$ python3 -q
>>> import numpy as np
>>> import numpy.linalg as la
>>> np.set_printoptions(precision=3, suppress=True, linewidth=160, floatmode="fixed")
>>> def tidy(a):
...     return np.round(a, 3) + 0
... 
>>> mat = np.load("data.npy")
>>> mat
array([[ 5.049,  3.846, -1.007,  0.098, -1.087,  0.885,  1.880,  1.925,  0.983, -3.965],
       [ 5.097,  3.814, -0.932,  0.030, -1.248,  0.979,  1.973,  1.974,  1.063, -3.879],
       [ 5.188,  3.954, -0.982,  0.056, -0.911,  1.098,  1.877,  2.134,  1.224, -3.984],
       [ 4.826,  3.993, -1.008, -0.201, -0.946,  0.900,  2.188,  2.181,  1.021, -3.983],
       [ 5.048,  4.001, -0.748, -0.062, -0.980,  1.018,  1.989,  2.214,  1.014, -3.948],
       [ 5.007,  3.878, -1.232, -0.020, -0.917,  0.909,  1.886,  1.782,  1.021, -4.126],
       [ 5.095,  3.842, -0.898, -0.191, -0.922,  0.941,  2.055,  2.040,  0.900, -3.818],
       [ 5.046,  3.944, -0.856,  0.119, -1.151,  0.978,  2.002,  2.002,  1.124, -4.077],
       [ 4.949,  3.932, -1.179,  0.044, -1.101,  1.015,  2.285,  2.041,  0.822, -4.156],
       [ 4.814,  4.119, -0.913,  0.088, -0.879,  1.065,  2.138,  2.190,  1.039, -4.018],
       [-1.927,  4.930,  2.859,  2.855,  0.986, -3.218, -2.887, -4.006, -2.899,  2.996],
       [-1.997,  5.005,  3.022,  2.900,  1.152, -3.092, -3.012, -4.035, -2.902,  2.917],
       [-1.989,  4.955,  2.946,  2.884,  1.026, -3.057, -3.139, -4.120, -2.987,  2.902],
       [-1.994,  5.076,  3.006,  2.815,  0.746, -3.060, -2.984, -3.875, -2.965,  2.956],
       [-2.148,  5.040,  2.998,  2.978,  1.027, -2.898, -3.004, -4.020, -2.914,  3.085],
       [-1.816,  5.044,  2.900,  2.926,  1.060, -3.062, -3.103, -3.947, -3.027,  3.010],
       [-1.990,  4.835,  3.116,  2.831,  0.970, -3.038, -2.997, -3.831, -2.990,  3.104],
       [-1.959,  4.858,  3.098,  3.107,  1.004, -3.066, -2.940, -3.920, -2.969,  3.008],
       [-1.906,  5.035,  2.925,  3.033,  0.902, -3.060, -2.977, -4.050, -3.034,  3.094],
       [-2.091,  4.968,  3.033,  2.939,  0.929, -3.076, -3.002, -3.807, -3.034,  2.903],
       [-0.790, -1.866, -2.895, -1.083, -0.893, -3.996,  0.117,  2.752,  4.183,  4.982],
       [-0.982, -1.918, -3.032, -1.044, -1.011, -3.913, -0.009,  2.788,  3.864,  5.131],
       [-0.912, -2.024, -3.109, -1.126, -1.022, -3.962,  0.056,  2.797,  4.167,  4.972],
       [-0.911, -1.951, -2.958, -0.891, -1.014, -4.007, -0.009,  3.014,  3.832,  4.828],
       [-1.035, -1.940, -2.930, -1.127, -1.047, -4.029, -0.068,  3.007,  4.254,  5.135],
       [-0.942, -1.842, -3.007, -0.957, -1.040, -3.949, -0.054,  2.958,  4.076,  4.948],
       [-0.992, -1.987, -3.037, -1.202, -0.883, -3.883,  0.066,  3.193,  4.005,  4.990],
       [-1.063, -1.998, -2.792, -1.010, -1.052, -4.073, -0.046,  2.938,  4.129,  4.866],
       [-1.052, -1.896, -2.819, -1.052, -1.257, -4.008,  0.020,  3.062,  4.291,  4.972],
       [-0.981, -1.908, -3.026, -1.063, -1.055, -4.017,  0.030,  3.074,  4.082,  4.908]])
>>> Ac = mat - mat.mean(axis=0)
>>> Uu, s, vt = la.svd(Ac, full_matrices=False)
>>> print(tidy(Ac.mean(axis=0)))
[0.000 0.000 0.000 0.000 0.000 0.000 0.000 0.000 0.000 0.000]
>>> np.abs(vt[0]).argmax()
np.int64(7)
>>> (np.sign(Uu[:, 0]) == np.sign(Uu[0, 0])).astype(int)
array([1, 1, 1, 1, 1, 1, 1, 1, 1, 1, 0, 0, 0, 0, 0, 0, 0, 0, 0, 0, 1, 1, 1, 1, 1, 1, 1, 1, 1, 1])
>>> print(round(np.log10(la.cond(mat))))
2
>>> print(tidy(la.norm(mat, 2) / la.norm(mat)))
0.679
>>> np.argsort(-la.norm(mat, axis=0).round(6), kind="stable")[:3]
array([9, 1, 0])
>>> tidy(np.abs(la.svd(mat)[2][-1]))
array([0.164, 0.263, 0.262, 0.500, 0.319, 0.252, 0.635, 0.090, 0.086, 0.037])
>>> Ac = (mat - mat.mean(axis=0)) / mat.std(axis=0)
>>> np.argwhere(np.abs(Ac) > 2)
array([], shape=(0, 2), dtype=int64)
>>> coef = la.lstsq(np.delete(Ac, 9, axis=1), Ac[:, 9])[0]
>>> tidy(1 - np.var(Ac[:, 9] - np.delete(Ac, 9, axis=1) @ coef))
np.float64(0.999)
